% python3 -q
>>> import numpy as np
>>> np.set_printoptions(suppress=True, linewidth=200)
>>> W0 = np.load("block12.npy")
>>> W0
array([[0, 0, 0, 0, 0, 0, 0, 0, 1, 0],
       [0, 0, 0, 0, 0, 0, 0, 1, 0, 0],
       [0, 0, 0, 0, 0, 0, 1, 0, 0, 0],
       [1, 0, 0, 0, 0, 0, 0, 0, 0, 0],
       [0, 0, 0, 0, 1, 0, 0, 0, 0, 0],
       [0, 0, 0, 0, 0, 1, 0, 0, 0, 0],
       [0, 0, 0, 0, 0, 0, 0, 0, 0, 1],
       [0, 0, 1, 0, 0, 0, 0, 0, 0, 0],
       [0, 0, 0, 1, 0, 0, 0, 0, 0, 0],
       [0, 1, 0, 0, 0, 0, 0, 0, 0, 0]])
>>> # orthonormal columns
>>> x0 = np.array([-4, 0, 7, 6, 5, 8, -1, -8, 2, 2])
>>> np.round(np.linalg.inv(W0), 2)
array([[0., 0., 0., 1., 0., 0., 0., 0., 0., 0.],
       [0., 0., 0., 0., 0., 0., 0., 0., 0., 1.],
       [0., 0., 0., 0., 0., 0., 0., 1., 0., 0.],
       [0., 0., 0., 0., 0., 0., 0., 0., 1., 0.],
       [0., 0., 0., 0., 1., 0., 0., 0., 0., 0.],
       [0., 0., 0., 0., 0., 1., 0., 0., 0., 0.],
       [0., 0., 1., 0., 0., 0., 0., 0., 0., 0.],
       [0., 1., 0., 0., 0., 0., 0., 0., 0., 0.],
       [1., 0., 0., 0., 0., 0., 0., 0., 0., 0.],
       [0., 0., 0., 0., 0., 0., 1., 0., 0., 0.]])
>>> np.round(np.sort(np.abs(np.degrees(np.angle(np.linalg.eigvals(W0))))), 2)
array([  0.,   0.,   0.,   0.,  72.,  72., 120., 120., 144., 144.])
>>> [p for p in range(1, 25) if np.allclose(np.linalg.matrix_power(W0, p), np.eye(10))]
[15]
>>> round(np.linalg.norm(x0), 2), round(float(np.linalg.norm(W0 @ x0)), 2)
(np.float64(16.22), 16.22)
>>> 10 - np.linalg.matrix_rank(W0 - np.eye(10), tol=1e-8)
np.int64(4)
>>> x0 = np.array([0, 3, -3, 0, 2, -1, -3, -5, -2, 4])
>>> target = W0 @ x0
>>> beta, lr = np.zeros(10), 1 / np.linalg.norm(W0, 2) ** 2
>>> for i in range(50):
...     beta -= lr * W0.T @ (W0 @ beta - target)
...     if i % 10 == 0: print(i, round(np.linalg.norm(W0 @ beta - target), 2))
... 
0 0.0
10 0.0
20 0.0
30 0.0
40 0.0
>>> round(float(np.linalg.cond(W0)), 2)
1.0
